% python3 -q
>>> import numpy as np
>>> from numpy import linalg as LA
>>> np.set_printoptions(precision=3, suppress=True, linewidth=140, legacy="1.25")
>>> def rnd(a):
...     return np.round(a, 3) + 0
... 
>>> f = np.array([6, 3, 2, 9, 5, 3, 2])
>>> v = np.array([5, 5, 5])
>>> mat = np.outer(f, v)
>>> print(mat)
[[30 30 30]
 [15 15 15]
 [10 10 10]
 [45 45 45]
 [25 25 25]
 [15 15 15]
 [10 10 10]]
>>> x0 = np.array([-3, -8, 9])
>>> h1 = np.maximum(mat @ x0, 0)
>>> print(np.tanh(mat @ x0))
[-1. -1. -1. -1. -1. -1. -1.]
>>> print(mat.T @ h1)
[0 0 0]
>>> print(mat * (h1 > 1e-9)[:, None])
[[0 0 0]
 [0 0 0]
 [0 0 0]
 [0 0 0]
 [0 0 0]
 [0 0 0]
 [0 0 0]]
>>> print(np.maximum(mat @ x0, 0) - np.maximum(-mat @ x0, 0))
[-60 -30 -20 -90 -50 -30 -20]
>>> f, v = mat[5], mat[4]
>>> print(f @ v)
1125
>>> p = (f @ v) / (f @ f) * f
>>> print(LA.matrix_rank(np.outer(f, v)))
1
>>> print((v - p) @ f)
0.0
>>> print(v - p)
[0. 0. 0.]
>>> print(p)
[25. 25. 25.]
>>> T = np.stack([mat, 3 * mat, mat[::-1]])
>>> print(rnd(LA.norm(T, axis=(1, 2))))
[112.25  336.749 112.25 ]
>>> print((T @ mat.T).shape)
(3, 7, 7)
>>> print(LA.matrix_rank(T))
[1 1 1]
>>> print(np.argsort(-LA.norm(mat, axis=0).round(6), kind="stable")[:3])
[0 1 2]
>>> print([round(float(x), 3) for x in LA.svd(mat, compute_uv=False)[:3]])
[112.25, 0.0, 0.0]
>>> arr = np.loadtxt("data.csv", delimiter=",")
>>> print(arr)
[[ 0.68  -0.129 -0.493 -0.119 -0.635]
 [ 0.983  0.762 -0.188  0.701 -0.735]
 [ 0.994  0.726 -0.881  0.235 -0.96 ]
 [ 0.996  0.9   -0.405  0.789 -0.867]
 [-0.188  1.    -0.731  0.515  0.653]
 [-0.454 -0.05   0.363  0.08   0.422]
 [-1.     0.869  0.485 -0.598  0.989]
 [ 0.999  0.999 -0.793  0.872 -0.879]
 [-0.197 -0.999  0.834 -0.197 -0.1  ]
 [ 0.05   0.93  -0.818 -0.319 -0.327]
 [-0.53   0.831  0.38   0.345  0.675]
 [-0.617  0.992 -0.02   0.397  0.762]
 [-0.959 -0.831  0.778 -0.217  0.843]
 [-0.77   0.96  -0.04   0.119  0.726]
 [-0.834 -0.808  0.31  -0.414  0.43 ]
 [-0.68   0.984 -0.01   0.3    0.749]
 [-0.388 -0.814 -0.01  -0.388 -0.11 ]
 [ 0.691 -0.965 -0.11  -0.282 -0.744]
 [ 0.996  0.935 -0.903  0.388 -0.956]
 [ 0.998  0.999 -0.701  0.903 -0.831]
 [ 0.996 -0.892 -0.544  0.226 -0.972]
 [ 0.988 -0.43  -0.558  0.282 -0.932]
 [ 1.    -0.97  -0.821  0.254 -0.998]
 [ 0.565  0.933 -0.808 -0.119 -0.523]
 [-0.993 -0.405  0.762 -0.327  0.946]
 [-1.    -0.989  0.84  -0.845  0.972]
 [-0.363  0.821  0.327  0.363  0.592]
 [-0.168  0.964  0.245  0.53   0.629]
 [ 1.    -0.254 -0.954  0.38  -0.999]
 [-0.991  0.987  0.291 -0.06   0.967]
 [-0.67   0.998 -0.371  0.319  0.757]]
>>> labels = arr[:, 4] > np.median(arr[:, 4])
>>> f = arr[labels].mean(axis=0) - arr[~labels].mean(axis=0)
>>> print(np.argsort(-np.abs(f).round(6), kind="stable"))
[4 0 2 1 3]
>>> print(labels.astype(int))
[0 0 0 0 1 1 1 0 0 0 1 1 1 1 1 1 0 0 0 0 0 0 0 0 1 1 1 1 0 1 1]
>>> print(((arr - arr.mean(axis=0)) @ f > 0).astype(int))
[0 0 0 0 1 1 1 0 1 0 1 1 1 1 1 1 1 0 0 0 0 0 0 0 1 1 1 1 0 1 1]
>>> print(rnd(f))
[-1.391  0.313  0.75  -0.192  1.464]
